>>> import numpy as np
>>> np.set_printoptions(precision=2, suppress=True, linewidth=140)
>>> def rd(a):
...     return np.round(a, 2) + 0
... 
>>> M = np.load("run11.npy")
>>> M
array([[ 2,  4,  5,  7,  9],
       [ 5,  9,  9,  8,  3],
       [ 8,  2,  0,  4,  2],
       [ 2,  1,  4,  2,  8],
       [17, 31, 32, 31, 18]])
>>> rd(np.linalg.det(M.T))
np.float64(0.0)
>>> print(rd(np.linalg.eigvals(M).sum().real))
31.0
>>> np.einsum("ii->", M)
np.int64(31)
>>> rd(np.linalg.det(M[::-1]))
np.float64(0.0)
>>> print(np.einsum("ij,ji->", M, M))
1761
>>> np.kron(np.eye(2, dtype=int), M)
array([[ 2,  4,  5,  7,  9,  0,  0,  0,  0,  0],
       [ 5,  9,  9,  8,  3,  0,  0,  0,  0,  0],
       [ 8,  2,  0,  4,  2,  0,  0,  0,  0,  0],
       [ 2,  1,  4,  2,  8,  0,  0,  0,  0,  0],
       [17, 31, 32, 31, 18,  0,  0,  0,  0,  0],
       [ 0,  0,  0,  0,  0,  2,  4,  5,  7,  9],
       [ 0,  0,  0,  0,  0,  5,  9,  9,  8,  3],
       [ 0,  0,  0,  0,  0,  8,  2,  0,  4,  2],
       [ 0,  0,  0,  0,  0,  2,  1,  4,  2,  8],
       [ 0,  0,  0,  0,  0, 17, 31, 32, 31, 18]])
>>> np.unique(M.round(6), axis=0).shape
(5, 5)
>>> print(rd(M @ np.linalg.pinv(M) @ M))
[[ 2.  4.  5.  7.  9.]
 [ 5.  9.  9.  8.  3.]
 [ 8.  2.  0.  4.  2.]
 [ 2.  1.  4.  2.  8.]
 [17. 31. 32. 31. 18.]]
>>> print(np.allclose(M[:-1].T @ np.linalg.lstsq(M[:-1].T, M[-1])[0], M[-1]))
True
>>> print(rd(np.trace(np.linalg.pinv(M) @ M)))
4.0
>>> print(np.abs(np.diag(np.linalg.qr(M)[1])) > 1e-9)
[ True  True  True  True False]
>>> P = np.triu(np.array([[2, 0, 3, 3, 0],
...     [0, 1, 0, 2, 2],
...     [3, 0, 1, 2, 2],
...     [3, 3, 0, 0, 2],
...     [2, 3, 0, 0, 0]]), 1) + np.eye(5)
>>> M2 = P @ M @ np.linalg.inv(P)
>>> print(np.linalg.matrix_rank(M2))
4
>>> np.trace(M2), np.trace(M)
(np.float64(31.0), np.int64(31))
>>> rng = np.random.default_rng(85)
>>> A = np.array([[-2, -4, -1], [-4, 1, 2], [-1, 3, 3]]) * (rng.random((3, 3)) < 0.3)
>>> print(A)
[[-2  0  0]
 [ 0  0  0]
 [-1  0  3]]
>>> np.prod(np.diag(A)), rd(np.linalg.det(A))
(np.int64(0), np.float64(0.0))
>>> np.linalg.matrix_power(A - np.diag(np.diag(A)), 3)
array([[0, 0, 0],
       [0, 0, 0],
       [0, 0, 0]])
>>> r = np.linalg.matrix_rank(A)
>>> r
np.int64(2)
>>> N = np.linalg.svd(A)[2][r:].T
>>> [int(np.linalg.matrix_rank(np.delete(A, i, axis=0))) for i in range(3)]
[1, 2, 1]
>>> np.allclose(A @ N, 0)
True
>>> N.shape
(3, 1)
>>> [int(np.linalg.matrix_rank(A[:, :j + 1])) for j in range(3)]
[1, 1, 2]
>>> print(N[:, 0] / N[np.abs(N[:, 0]).round(6).argmax(), 0])
[0. 1. 0.]
>>> M2 = np.array([[8, 6], [1, 3], [2, 0]])
>>> np.linalg.matrix_rank(np.vstack([A, M2.T]))
np.int64(3)
>>> np.einsum("ik,kj->ji", A, M2)
array([[-16,   0,  -2],
       [-12,   0,  -6]])
>>> M2.T @ A.T
array([[-16,   0,  -2],
       [-12,   0,  -6]])
>>> A @ M2
array([[-16, -12],
       [  0,   0],
       [ -2,  -6]])
>>> M2 = np.array([[0, -2], [1, -1]])
>>> W0 = np.kron(np.eye(2, dtype=int), M2)
>>> W0
array([[ 0, -2,  0,  0],
       [ 1, -1,  0,  0],
       [ 0,  0,  0, -2],
       [ 0,  0,  1, -1]])
>>> W = np.array([[3, 2], [3, 3], [0, 5], [0, 2]])
>>> coef = np.array([1, 2])
>>> act = np.maximum(W0 @ W + coef, 0)
>>> (act > 0).mean(axis=0)
array([0.75, 0.5 ])
>>> (act > 0).astype(int)
array([[0, 0],
       [1, 1],
       [1, 0],
       [1, 1]])
>>> np.linalg.matrix_rank(act)
np.int64(2)
>>> W2 = np.array([[-3, 0, -1], [2, 5, -2]])
>>> W @ W2
array([[ -5,  10,  -7],
       [ -3,  15,  -9],
       [ 10,  25, -10],
       [  4,  10,  -4]])
>>> print(act @ W2)
[[  0   0   0]
 [ -1   5  -3]
 [ -3   0  -1]
 [  7  25 -11]]
>>> vec = np.array([-2, 3, 1, 3])
>>> a = np.maximum(W0 @ vec, 0)
>>> a
array([0, 0, 0, 0])
>>> print(W0 * (a > 1e-9)[:, None])
[[0 0 0 0]
 [0 0 0 0]
 [0 0 0 0]
 [0 0 0 0]]
>>> print(np.maximum(W0 @ (3 * vec), 0))
[0 0 0 0]
>>> data = np.array([[0.76, 1.4, 0.58, -1.66],
...     [0.7, 1.4, 0.6, -1.7],
...     [0.5, 2.0, -0.7, -1.2],
...     [0.6, 0.8, -0.9, -0.9]])
>>> vec = np.array([1, -3, 0, -1])
>>> target = data @ vec
>>> rd(target)
array([-1.78, -1.8 , -4.3 , -0.9 ])
>>> rd(np.linalg.solve(data, target))
array([ 1., -3.,  0., -1.])
>>> rd(np.linalg.solve(data, 2 * target))
array([ 2., -6.,  0., -2.])
>>> rd(np.linalg.solve(data.T, data[3]))
array([0., 0., 0., 1.])
>>> print(rd(np.linalg.solve(data, data[:, 3])))
[0. 0. 0. 1.]
>>> rd(np.linalg.solve(data, target + data[:, 2]))
array([ 1., -3.,  1., -1.])
>>> rd((data - data.T) / 2)
array([[ 0.  ,  0.35,  0.04, -1.13],
       [-0.35,  0.  , -0.7 , -1.25],
       [-0.04,  0.7 ,  0.  , -0.15],
       [ 1.13,  1.25,  0.15,  0.  ]])
>>> rd((data + data.T) / 2)
array([[ 0.76,  1.05,  0.54, -0.53],
       [ 1.05,  1.4 ,  1.3 , -0.45],
       [ 0.54,  1.3 , -0.7 , -1.05],
       [-0.53, -0.45, -1.05, -0.9 ]])
>>> rd(np.trace(data))
np.float64(0.56)
>>> print(np.allclose(data @ data.T, data.T @ data))
False
>>> rd(np.sort(np.abs(np.linalg.eigvals(data))))
array([0.1 , 0.88, 0.88, 2.19])
>>> r0, v = data[1], data[3]
>>> print(r0 @ v)
2.53
>>> print(rd(r0 @ r0))
5.7
>>> p = (r0 @ v) / (r0 @ r0) * r0
>>> rd(np.linalg.norm(r0 + v) ** 2 + np.linalg.norm(r0 - v) ** 2)
np.float64(16.64)
>>> K = np.load("mat.npy")
>>> K
array([[ 3,  4,  5,  6],
       [ 7,  8,  9, 10],
       [11, 12, 13, 14]])
>>> Uu, sig, VT = np.linalg.svd(data)
>>> rd(sig)
array([4.2 , 1.48, 0.55, 0.05])
>>> np.argmax(sig[:-1] / (sig[1:] + 1e-6)) + 1
np.int64(3)
>>> M2 = Uu[:, :3] @ np.diag(sig[:3]) @ VT[:3]
>>> np.linalg.matrix_rank(M2)
np.int64(3)
>>> np.linalg.matrix_rank(data, rtol=0.05)
np.int64(3)
>>> rd(np.linalg.norm(data - M2) / np.linalg.norm(data))
np.float64(0.01)
>>> Uu, sig, VT = np.linalg.svd(K)
>>> rd(sig)
array([31.75,  1.38,  0.  ])
>>> M2 = Uu[:, :2] @ np.diag(sig[:2]) @ VT[:2]
>>> rd(np.linalg.norm(K - M2, 2)), rd(sig[2])
(np.float64(0.0), np.float64(0.0))
>>> np.linalg.matrix_rank(M2)
np.int64(2)
